In [1]: import numpy as np

In [2]: from numpy import linalg as LA

In [3]: np.set_printoptions(precision=3, suppress=True, linewidth=160, floatmode="fixed")

In [4]: m1 = np.array([[4.0, 1.0, 0.0], [0.0, 4.0, 1.0], [0.0, 0.0, 4.0]])

In [5]: m1
Out[5]: 
array([[4.000, 1.000, 0.000],
       [0.000, 4.000, 1.000],
       [0.000, 0.000, 4.000]])

In [6]: u = np.array([2, 0])

In [7]: np.correlate(m1[0], m1[2], "full")
Out[7]: array([16.000,  4.000,  0.000,  0.000,  0.000])

In [8]: np.polyval(u, m1[0])
Out[8]: array([8.000, 2.000, 0.000])

In [9]: np.cross(m1[0, :3], m1[2, :3])
Out[9]: array([  4.000, -16.000,   0.000])

In [10]: np.array([np.convolve(row, u, "same") for row in m1])
Out[10]: 
array([[8.000, 2.000, 0.000],
       [0.000, 8.000, 2.000],
       [0.000, 0.000, 8.000]])

In [11]: M = np.array([[0, 0, 0],
    ...:     [-1, 0, 3],
    ...:     [-2, -1, 2],
    ...:     [0, 0, 0],
    ...:     [2, 0, 1],
    ...:     [1, 1, 1],
    ...:     [0, -1, 3],
    ...:     [1, 1, 1],
    ...:     [-2, -1, 2],
    ...:     [-1, 1, 0],
    ...:     [0, 0, 0],
    ...:     [-3, 0, 2],
    ...:     [-2, -1, 2],
    ...:     [-1, 1, 0],
    ...:     [0, 0, 0],
    ...:     [-2, -1, 2],
    ...:     [0, 0, 0],
    ...:     [2, 0, 1],
    ...:     [0, 0, 0],
    ...:     [-3, 0, 2]])

In [12]: # rows 0 and 3 are equal

In [13]: rng = np.random.default_rng(40803)

In [14]: z = rng.permutation(3)

In [15]: other = M[:, z] * rng.choice([-1, 1], 3)

In [16]: other
Out[16]: 
array([[ 0,  0,  0],
       [-3,  1,  0],
       [-2,  2, -1],
       [ 0,  0,  0],
       [-1, -2,  0],
       [-1, -1,  1],
       [-3,  0, -1],
       [-1, -1,  1],
       [-2,  2, -1],
       [ 0,  1,  1],
       [ 0,  0,  0],
       [-2,  3,  0],
       [-2,  2, -1],
       [ 0,  1,  1],
       [ 0,  0,  0],
       [-2,  2, -1],
       [ 0,  0,  0],
       [-1, -2,  0],
       [ 0,  0,  0],
       [-2,  3,  0]])

In [17]: Uu, _, vt = LA.svd(M.T @ other)

In [18]: z
Out[18]: array([2, 0, 1])

In [19]: np.round(LA.lstsq(M, other)[0], 3) + 0
Out[19]: 
array([[ 0.000, -1.000,  0.000],
       [ 0.000,  0.000,  1.000],
       [-1.000,  0.000,  0.000]])

In [20]: data = np.loadtxt("m.csv", delimiter=",")

In [21]: data
Out[21]: 
array([[ 8.000,  0.000,  0.000],
       [ 5.000,  6.000,  0.000],
       [ 0.000,  0.000,  0.000],
       [ 0.000,  3.000,  0.000],
       [ 0.000,  3.000,  0.000],
       [ 8.000, 27.000, 14.000],
       [23.000,  0.000,  0.000],
       [ 0.000,  0.000,  0.000],
       [ 0.000,  0.000,  0.000],
       [ 0.000,  6.000,  0.000],
       [ 0.000,  0.000,  0.000],
       [ 8.000,  0.000,  0.000],
       [ 0.000, 15.000,  6.000],
       [ 0.000,  6.000,  0.000],
       [23.000, 12.000,  4.000],
       [23.000,  0.000,  0.000],
       [11.000,  0.000,  0.000],
       [14.000,  3.000,  0.000],
       [ 8.000, 18.000,  8.000],
       [ 0.000,  3.000,  0.000],
       [20.000,  0.000,  0.000],
       [ 2.000,  3.000,  0.000],
       [ 0.000,  0.000,  0.000],
       [14.000,  0.000,  0.000],
       [23.000, 12.000,  4.000],
       [ 8.000,  9.000,  2.000]])

In [22]: x0 = np.array([1, 0, 2])

In [23]: target = M @ x0

In [24]: b, lr = np.zeros(3), 1 / LA.norm(M, 2) ** 2

In [25]: for i in range(8):
    ...:     b -= lr * M.T @ (M @ b - target)
    ...:     if i % 2 == 0: print(i, round(LA.norm(M @ b - target), 3))
    ...: 
0 6.976
2 3.516
4 1.789
6 0.932

In [26]: round(LA.cond(M), 3)
Out[26]: np.float64(3.311)

In [27]: G = np.cov(data, rowvar=False)

In [28]: G
Out[28]: 
array([[74.806,  4.098,  3.465],
       [ 4.098, 47.575, 21.674],
       [ 3.465, 21.674, 11.058]])

In [29]: np.corrcoef(data.T)
Out[29]: 
array([[1.000, 0.069, 0.120],
       [0.069, 1.000, 0.945],
       [0.120, 0.945, 1.000]])

In [30]: np.round(np.corrcoef(data[:, 1], data[:, 0])[0, 1], 3)
Out[30]: np.float64(0.069)

In [31]: data.std(axis=0)
Out[31]: array([8.481, 6.764, 3.261])

In [32]: mat = np.loadtxt("data.csv", delimiter=",")

In [33]: mat
Out[33]: 
array([[ 2.000,  1.000,  3.000],
       [ 3.000,  2.000,  4.000],
       [-2.000, -3.000, -1.000]])

In [34]: # looks like rank 2

In [35]: Uu, s, vt = LA.svd(mat)

In [36]: s.round(3) + 0
Out[36]: array([7.223, 2.198, 0.000])

In [37]: np.argmax(s[:-1] / (s[1:] + 1e-6)) + 1
Out[37]: np.int64(2)

In [38]: other = Uu[:, :2] @ np.diag(s[:2]) @ vt[:2]

In [39]: round(np.abs(mat - other).max(), 3)
Out[39]: np.float64(0.0)

In [40]: round(LA.norm(mat - other, 2), 3), round(s[2], 3)
Out[40]: (np.float64(0.0), np.float64(0.0))

In [41]: Uu, s, vt = LA.svd(mat)

In [42]: evecs = vt[:(s > 1e-8).sum()]

In [43]: x0 = mat[1] + 4 * mat[0] + rng.integers(2) * np.eye(3)[2]

In [44]: x0
Out[44]: array([11.000,  6.000, 16.000])

In [45]: round(float(LA.norm(x0 - evecs.T @ evecs @ x0)), 3)
Out[45]: 0.0

In [46]: evecs.T @ evecs
Out[46]: 
array([[ 0.333,  0.333,  0.333],
       [ 0.333,  0.833, -0.167],
       [ 0.333, -0.167,  0.833]])

In [47]: LA.matrix_rank(np.vstack([mat, x0]))
Out[47]: np.int64(2)

In [48]: np.diag(evecs.T @ evecs)
Out[48]: array([0.333, 0.833, 0.833])

In [49]: LA.lstsq(mat[:-1].T, mat[-1])[2]
Out[49]: np.int32(2)

In [50]: np.allclose(mat[:-1].T @ LA.lstsq(mat[:-1].T, mat[-1])[0], mat[-1])
Out[50]: True

In [51]: np.unique(mat.round(6), axis=0).shape
Out[51]: (3, 3)

In [52]: rank = LA.matrix_rank(mat)

In [53]: rank
Out[53]: np.int64(2)

In [54]: ns = LA.svd(mat)[2][rank:].T

In [55]: ns @ ns.T
Out[55]: 
array([[ 0.667, -0.333, -0.333],
       [-0.333,  0.167,  0.167],
       [-0.333,  0.167,  0.167]])

In [56]: [int(LA.matrix_rank(np.delete(mat, i, axis=0))) for i in range(3)]
Out[56]: [2, 2, 2]
